In [1]: import numpy as np

In [2]: np.set_printoptions(suppress=True, linewidth=140)

In [3]: tidy = lambda a: np.round(a, 2) + 0

In [4]: rng = np.random.default_rng(5338)

In [5]: t = rng.uniform(0, 2 * np.pi, 16)

In [6]: Q, _ = np.linalg.qr(np.array([[1.0, 0.0], [-0.1, 0.3], [-0.9, 0.9]]))

In [7]: M = 3 * np.c_[np.cos(t), np.sin(t)] @ Q.T

In [8]: print(tidy(M))
[[-2.32 -1.   -1.62]
 [ 1.79  1.08  2.15]
 [-2.83 -0.77 -0.62]
 [-1.09 -1.08 -2.58]
 [ 2.56 -0.01 -1.56]
 [-0.17  0.92  2.85]
 [-2.33 -1.   -1.6 ]
 [ 2.81  0.22 -1.03]
 [ 2.91  0.68  0.28]
 [-0.91  0.74  2.76]
 [ 2.79  0.81  0.75]
 [ 2.05 -0.31 -2.17]
 [-1.54  0.53  2.52]
 [-1.25 -1.08 -2.5 ]
 [-2.79 -0.19  1.09]
 [-2.66 -0.89 -1.06]]

In [9]: gram = np.cov(M, rowvar=False)

In [10]: print(tidy(np.linalg.eigvalsh(gram)[::-1]))
[5.56 3.97 0.  ]

In [11]: print(tidy(np.corrcoef(M[:, 0], M[:, 1])[0, 1]))
0.6

In [12]: print(tidy(np.polyfit(M[:, 0], M[:, 1], 1)))
[ 0.21 -0.05]

In [13]: print(gram.shape)
(3, 3)

In [14]: print(np.argsort(-M.std(axis=0).round(6), kind="stable"))
[0 2 1]

In [15]: print(tidy(M @ np.linalg.pinv(M) @ M))
[[-2.32 -1.   -1.62]
 [ 1.79  1.08  2.15]
 [-2.83 -0.77 -0.62]
 [-1.09 -1.08 -2.58]
 [ 2.56 -0.01 -1.56]
 [-0.17  0.92  2.85]
 [-2.33 -1.   -1.6 ]
 [ 2.81  0.22 -1.03]
 [ 2.91  0.68  0.28]
 [-0.91  0.74  2.76]
 [ 2.79  0.81  0.75]
 [ 2.05 -0.31 -2.17]
 [-1.54  0.53  2.52]
 [-1.25 -1.08 -2.5 ]
 [-2.79 -0.19  1.09]
 [-2.66 -0.89 -1.06]]
